In [1]: import numpy as np

In [2]: from numpy import linalg as LA

In [3]: np.set_printoptions(precision=2, suppress=True, linewidth=200, legacy="1.25")

In [4]: W0 = np.array([[1.1, -0.4, -0.4, -0.5, -1.9, 0.5, -0.1],
   ...:     [-0.3, -1.2, -1.4, 0.3, 0.7, -1.4, -0.4],
   ...:     [-1.2, 0.0, 1.2, 1.2, -0.3, 2.0, -1.3],
   ...:     [-0.7, -0.5, 1.6, -0.5, 0.5, 0.3, -0.9],
   ...:     [-1.3, 0.2, 0.5, 0.1, 1.3, 0.4, -0.2],
   ...:     [0.5, -1.3, -0.3, -0.2, -1.1, 0.5, 1.9],
   ...:     [-0.9, 0.4, 0.0, 0.0, -2.9, 0.6, 0.1]])

In [5]: W0[:, 2] *= 20

In [6]: print(W0)
[[  1.1  -0.4  -8.   -0.5  -1.9   0.5  -0.1]
 [ -0.3  -1.2 -28.    0.3   0.7  -1.4  -0.4]
 [ -1.2   0.   24.    1.2  -0.3   2.   -1.3]
 [ -0.7  -0.5  32.   -0.5   0.5   0.3  -0.9]
 [ -1.3   0.2  10.    0.1   1.3   0.4  -0.2]
 [  0.5  -1.3  -6.   -0.2  -1.1   0.5   1.9]
 [ -0.9   0.4   0.    0.   -2.9   0.6   0.1]]

In [7]: print(np.abs(LA.svd(W0)[2][-1]))
[0.2  0.04 0.03 0.76 0.19 0.57 0.15]

In [8]: print([round(float(x), 2) for x in LA.svd(W0, compute_uv=False)[:3]])
[50.9, 4.24, 2.62]

In [9]: print(round(np.log10(LA.cond(W0))))
2

In [10]: f, v = W0[6], W0[4]

In [11]: print(f @ v)
-2.3

In [12]: print(round(float(f @ f), 2))
9.75

In [13]: pr = (f @ v) / (f @ f) * f

In [14]: print(np.round((v - pr) @ f, 2))
-0.0

In [15]: B = W0 / LA.norm(W0, axis=1, keepdims=True)

In [16]: gram = B @ B.T

In [17]: print(np.argwhere(np.triu(np.abs(gram) > 0.95, 1)))
[[0 2]
 [0 3]
 [0 4]
 [1 2]
 [1 3]
 [1 4]
 [2 3]
 [2 4]
 [3 4]]

In [18]: print(LA.norm(B, axis=1))
[1. 1. 1. 1. 1. 1. 1.]

In [19]: print(np.round(np.degrees(np.arccos(np.clip(gram[2, 0], -1, 1))), 2))
162.49

In [20]: print((gram - 2 * np.eye(7)).round(6).argmax(axis=1))
[1 0 3 2 3 0 0]
